In [1]: import numpy as np

In [2]: np.set_printoptions(precision=2, suppress=True, linewidth=140)

In [3]: def tidy(a):
   ...:     return np.round(a, 2) + 0
   ...: 

In [4]: W0 = np.loadtxt("run16.csv", delimiter=",")

In [5]: W0
Out[5]: 
array([[ 0.,  2., -2., -2.,  2.],
       [ 0.,  1., -2., -1.,  3.],
       [ 1., -1., -2., -3.,  2.],
       [ 2., -1., -2., -1.,  2.],
       [ 1., -2., -1., -2.,  3.],
       [ 1., -1., -3., -1.,  5.],
       [ 0., -1., -5.,  1.,  3.],
       [-1.,  1., -6.,  1.,  3.],
       [-1.,  3., -4.,  0.,  3.],
       [ 0.,  4., -4.,  1.,  3.],
       [ 1.,  4., -5.,  2.,  3.],
       [ 2.,  6., -5.,  4.,  2.],
       [ 2.,  5., -3.,  5.,  4.],
       [ 4.,  3., -5.,  4.,  5.],
       [ 2.,  5., -7.,  4.,  4.],
       [ 1.,  4., -5.,  5.,  5.],
       [-1.,  3., -3.,  7.,  4.],
       [ 1.,  4., -5.,  9.,  4.],
       [ 0.,  5., -5.,  8.,  2.],
       [ 0.,  7., -6.,  8.,  4.],
       [ 2.,  7., -4.,  9.,  2.],
       [ 4.,  6., -5., 10.,  0.],
       [ 2.,  5., -6., 11.,  0.],
       [ 3.,  5., -8., 12.,  1.],
       [ 2.,  7., -8., 13.,  1.]])

In [6]: lab = W0[:, 0] > np.median(W0[:, 0])

In [7]: r0 = W0[lab].mean(axis=0) - W0[~lab].mean(axis=0)

In [8]: (((W0 - W0.mean(axis=0)) @ r0 > 0) == lab).mean()
Out[8]: np.float64(0.76)

In [9]: np.argsort(-np.abs(r0).round(6), kind="stable")
Out[9]: array([3, 1, 0, 2, 4])

In [10]: tidy(r0)
Out[10]: array([ 2.3 ,  2.6 , -1.43,  4.9 , -1.17])

In [11]: left, sv, Vh = np.linalg.svd(W0, full_matrices=False)

In [12]: np.abs(left[:, 0]).round(6).argmax()
Out[12]: np.int64(24)

In [13]: tidy(Vh @ Vh.T)
Out[13]: 
array([[1., 0., 0., 0., 0.],
       [0., 1., 0., 0., 0.],
       [0., 0., 1., 0., 0.],
       [0., 0., 0., 1., 0.],
       [0., 0., 0., 0., 1.]])

In [14]: (sv > 1e-8).sum()
Out[14]: np.int64(5)

In [15]: tidy(np.cumsum(sv ** 2) / np.sum(sv ** 2))
Out[15]: array([0.84, 0.95, 0.97, 0.99, 1.  ])

In [16]: M = np.array([[8, 9, 4],
    ...:     [10, 11, 2],
    ...:     [8, 9, 4],
    ...:     [8, 9, 4],
    ...:     [12, 13, 0],
    ...:     [12, 13, 0],
    ...:     [8, 9, 4],
    ...:     [10, 11, 2],
    ...:     [8, 9, 4],
    ...:     [12, 13, 0],
    ...:     [12, 13, 0],
    ...:     [8, 9, 4],
    ...:     [10, 11, 2]])

In [17]: # looks like rank 2

In [18]: cen = M - M.mean(axis=0)

In [19]: left, sv, Vh = np.linalg.svd(cen, full_matrices=False)

In [20]: np.linalg.matrix_rank(cen)
Out[20]: np.int64(1)

In [21]: tidy(cen.mean(axis=0))
Out[21]: array([0., 0., 0.])

In [22]: np.abs(Vh[0]).argmax()
Out[22]: np.int64(0)

In [23]: tidy(sv)
Out[23]: array([10.78,  0.  ,  0.  ])

In [24]: m1 = np.array([[0, 0, 1],
    ...:     [0, 1, 1],
    ...:     [1, -2, 2],
    ...:     [-1, -1, 1],
    ...:     [-2, -1, 0],
    ...:     [0, 1, 2],
    ...:     [1, -2, -1]])

In [25]: m1
Out[25]: 
array([[ 0,  0,  1],
       [ 0,  1,  1],
       [ 1, -2,  2],
       [-1, -1,  1],
       [-2, -1,  0],
       [ 0,  1,  2],
       [ 1, -2, -1]])

In [26]: tidy(np.linalg.norm(m1, axis=1))
Out[26]: array([1.  , 1.41, 3.  , 1.73, 2.24, 2.24, 2.45])

In [27]: tidy(np.linalg.norm(m1, 1)), tidy(np.linalg.norm(m1, np.inf))
Out[27]: (np.float64(8.0), np.float64(5.0))

In [28]: tidy(np.linalg.norm(m1[6] - m1[2]))
Out[28]: np.float64(3.0)

In [29]: m1[6] @ m1[2]
Out[29]: np.int64(3)

In [30]: tidy(np.linalg.norm(m1[6], 1)), tidy(np.linalg.norm(m1[6], np.inf))
Out[30]: (np.float64(4.0), np.float64(2.0))

In [31]: r0, g = m1[4], m1[1]

In [32]: r0 @ r0
Out[32]: np.int64(5)

In [33]: pr = (r0 @ g) / (r0 @ r0) * r0

In [34]: (g - pr) @ r0
Out[34]: np.float64(0.0)

In [35]: g - pr
Out[35]: array([-0.4,  0.8,  1. ])

In [36]: tidy(np.linalg.norm(r0 + g) ** 2 + np.linalg.norm(r0 - g) ** 2)
Out[36]: np.float64(14.0)

In [37]: F, _ = np.linalg.qr(np.array([[-0.1, 1.0, 0.5, -1.1, 1.2, -0.1],
    ...:     [0.6, -1.3, -0.1, -1.7, 1.2, -0.4],
    ...:     [-0.4, 1.9, -0.3, 1.9, 0.4, 0.5],
    ...:     [-1.5, -0.1, 0.8, 0.7, -1.4, 1.0],
    ...:     [-0.4, 0.0, 1.0, 0.9, 1.4, -1.8],
    ...:     [-1.0, 1.3, 1.6, -1.6, 0.8, 0.4]]))

In [38]: tidy(F)
Out[38]: 
array([[-0.05,  0.38,  0.32,  0.27, -0.24, -0.79],
       [ 0.3 , -0.36,  0.25,  0.29, -0.76,  0.24],
       [-0.2 ,  0.66, -0.41, -0.18, -0.51,  0.26],
       [-0.76, -0.47, -0.32,  0.13, -0.2 , -0.2 ],
       [-0.2 , -0.12,  0.48, -0.82, -0.2 , -0.07],
       [-0.5 ,  0.24,  0.58,  0.35,  0.16,  0.46]])

In [39]: tidy(np.linalg.norm(F, axis=0))
Out[39]: array([1., 1., 1., 1., 1., 1.])

In [40]: tidy(F.T @ F)
Out[40]: 
array([[1., 0., 0., 0., 0., 0.],
       [0., 1., 0., 0., 0., 0.],
       [0., 0., 1., 0., 0., 0.],
       [0., 0., 0., 1., 0., 0.],
       [0., 0., 0., 0., 1., 0.],
       [0., 0., 0., 0., 0., 1.]])

In [41]: tidy(F @ F.T)
Out[41]: 
array([[1., 0., 0., 0., 0., 0.],
       [0., 1., 0., 0., 0., 0.],
       [0., 0., 1., 0., 0., 0.],
       [0., 0., 0., 1., 0., 0.],
       [0., 0., 0., 0., 1., 0.],
       [0., 0., 0., 0., 0., 1.]])

In [42]: tidy(np.linalg.pinv(F))
Out[42]: 
array([[-0.05,  0.3 , -0.2 , -0.76, -0.2 , -0.5 ],
       [ 0.38, -0.36,  0.66, -0.47, -0.12,  0.24],
       [ 0.32,  0.25, -0.41, -0.32,  0.48,  0.58],
       [ 0.27,  0.29, -0.18,  0.13, -0.82,  0.35],
       [-0.24, -0.76, -0.51, -0.2 , -0.2 ,  0.16],
       [-0.79,  0.24,  0.26, -0.2 , -0.07,  0.46]])

In [43]: x = np.array([-1, -2, -2, 3, -3, -2])

In [44]: np.linalg.norm(F @ x) <= np.linalg.norm(F, 2) * np.linalg.norm(x) + 1e-9
Out[44]: np.True_

In [45]: tidy(F @ np.ones(6))
Out[45]: array([-0.1 , -0.02, -0.38, -1.83, -0.94,  1.28])

In [46]: tidy(F @ (2 * x))
Out[46]: array([ 3.53,  5.1 ,  0.38,  7.53, -4.46, -2.98])

In [47]: (F @ x).argmax()
Out[47]: np.int64(3)

In [48]: np.sign((F @ x).round(6))
Out[48]: array([ 1.,  1.,  1.,  1., -1., -1.])

In [49]: tidy((F * x).sum(axis=1))
Out[49]: array([ 1.76,  2.55,  0.19,  3.76, -2.23, -1.49])

In [50]: x = np.array([0, 3, 2, 2, 0, 0])

In [51]: h1 = np.maximum(F @ x, 0)

In [52]: tidy(h1)
Out[52]: array([2.33, 0.02, 0.81, 0.  , 0.  , 2.57])

In [53]: np.flatnonzero(h1 > 1e-9)
Out[53]: array([0, 1, 2, 5])

In [54]: tidy(np.tanh(F @ x))
Out[54]: array([ 0.98,  0.02,  0.67, -0.95, -0.78,  0.99])

In [55]: th = np.radians(135)

In [56]: Rm = np.eye(6)

In [57]: Rm[0, 0] = Rm[4, 4] = np.cos(th)

In [58]: Rm[0, 4], Rm[4, 0] = -np.sin(th), np.sin(th)

In [59]: tidy(Rm)
Out[59]: 
array([[-0.71,  0.  ,  0.  ,  0.  , -0.71,  0.  ],
       [ 0.  ,  1.  ,  0.  ,  0.  ,  0.  ,  0.  ],
       [ 0.  ,  0.  ,  1.  ,  0.  ,  0.  ,  0.  ],
       [ 0.  ,  0.  ,  0.  ,  1.  ,  0.  ,  0.  ],
       [ 0.71,  0.  ,  0.  ,  0.  , -0.71,  0.  ],
       [ 0.  ,  0.  ,  0.  ,  0.  ,  0.  ,  1.  ]])

In [60]: Y = F @ Rm.T

In [61]: tidy(np.linalg.svd(F, compute_uv=False)), tidy(np.linalg.svd(Y, compute_uv=False))
Out[61]: (array([1., 1., 1., 1., 1., 1.]), array([1., 1., 1., 1., 1., 1.]))

In [62]: np.allclose(np.linalg.norm(F, axis=1), np.linalg.norm(Y, axis=1))
Out[62]: True

In [63]: np.allclose(F @ F.T, Y @ Y.T)
Out[63]: True

In [64]: tidy(F.reshape(-1, 2))
Out[64]: 
array([[-0.05,  0.38],
       [ 0.32,  0.27],
       [-0.24, -0.79],
       [ 0.3 , -0.36],
       [ 0.25,  0.29],
       [-0.76,  0.24],
       [-0.2 ,  0.66],
       [-0.41, -0.18],
       [-0.51,  0.26],
       [-0.76, -0.47],
       [-0.32,  0.13],
       [-0.2 , -0.2 ],
       [-0.2 , -0.12],
       [ 0.48, -0.82],
       [-0.2 , -0.07],
       [-0.5 ,  0.24],
       [ 0.58,  0.35],
       [ 0.16,  0.46]])

In [65]: t3 = F.reshape(6, 2, -1)

In [66]: tidy(t3.transpose(1, 0, 2))
Out[66]: 
array([[[-0.05,  0.38,  0.32],
        [ 0.3 , -0.36,  0.25],
        [-0.2 ,  0.66, -0.41],
        [-0.76, -0.47, -0.32],
        [-0.2 , -0.12,  0.48],
        [-0.5 ,  0.24,  0.58]],

       [[ 0.27, -0.24, -0.79],
        [ 0.29, -0.76,  0.24],
        [-0.18, -0.51,  0.26],
        [ 0.13, -0.2 , -0.2 ],
        [-0.82, -0.2 , -0.07],
        [ 0.35,  0.16,  0.46]]])

In [67]: np.einsum("ihd,jhd->hij", t3, t3).shape
Out[67]: (2, 6, 6)

In [68]: tidy(t3.sum(axis=1))
Out[68]: 
array([[ 0.22,  0.14, -0.47],
       [ 0.59, -1.11,  0.5 ],
       [-0.38,  0.15, -0.15],
       [-0.62, -0.68, -0.53],
       [-1.02, -0.32,  0.4 ],
       [-0.16,  0.4 ,  1.04]])

In [69]: tidy(np.einsum("ihd,ihd->ih", t3, t3))
Out[69]: 
array([[0.25, 0.75],
       [0.28, 0.72],
       [0.64, 0.36],
       [0.9 , 0.1 ],
       [0.28, 0.72],
       [0.65, 0.35]])

In [70]: data = np.load("x.npy")

In [71]: data
Out[71]: 
array([[ 5.59,  6.16,  2.62],
       [ 4.83,  5.45,  3.09],
       [ 5.16,  7.39,  3.32],
       [ 5.98,  5.55,  2.28],
       [ 5.09,  5.02,  5.1 ],
       [ 0.26, -0.17,  5.66],
       [ 0.94,  2.16,  5.38],
       [ 1.26,  2.35,  4.63],
       [ 7.02,  6.64,  3.11],
       [ 5.12,  7.67,  0.9 ],
       [-0.64,  2.69,  6.77],
       [-0.09,  3.23,  6.95],
       [ 1.61,  3.72,  5.96],
       [ 5.64,  6.47,  1.91],
       [ 0.05,  3.15,  6.04],
       [ 4.41,  4.56,  1.42],
       [ 4.79,  6.59,  3.13],
       [ 5.47,  7.05,  3.73],
       [ 0.28,  2.48,  8.05]])

In [72]: lab = data[:, 0] > np.median(data[:, 0])

In [73]: r0 = data[lab].mean(axis=0) - data[~lab].mean(axis=0)

In [74]: tidy((((data - data.mean(axis=0)) @ r0 > 0) == lab).mean())
Out[74]: np.float64(0.89)

In [75]: lab.astype(int)
Out[75]: array([1, 1, 1, 1, 1, 0, 0, 0, 1, 1, 0, 0, 0, 1, 0, 0, 0, 1, 0])

In [76]: r0 = np.array([0, 3])

In [77]: tidy(np.correlate(data[0], data[1], "full"))
Out[77]: array([17.27, 49.5 , 68.67, 44.03, 12.65])

In [78]: tidy(np.cross(data[0, :3], data[1, :3]))
Out[78]: array([ 4.76, -4.62,  0.71])

In [79]: np.polyval(r0, data[0])
Out[79]: array([3., 3., 3.])
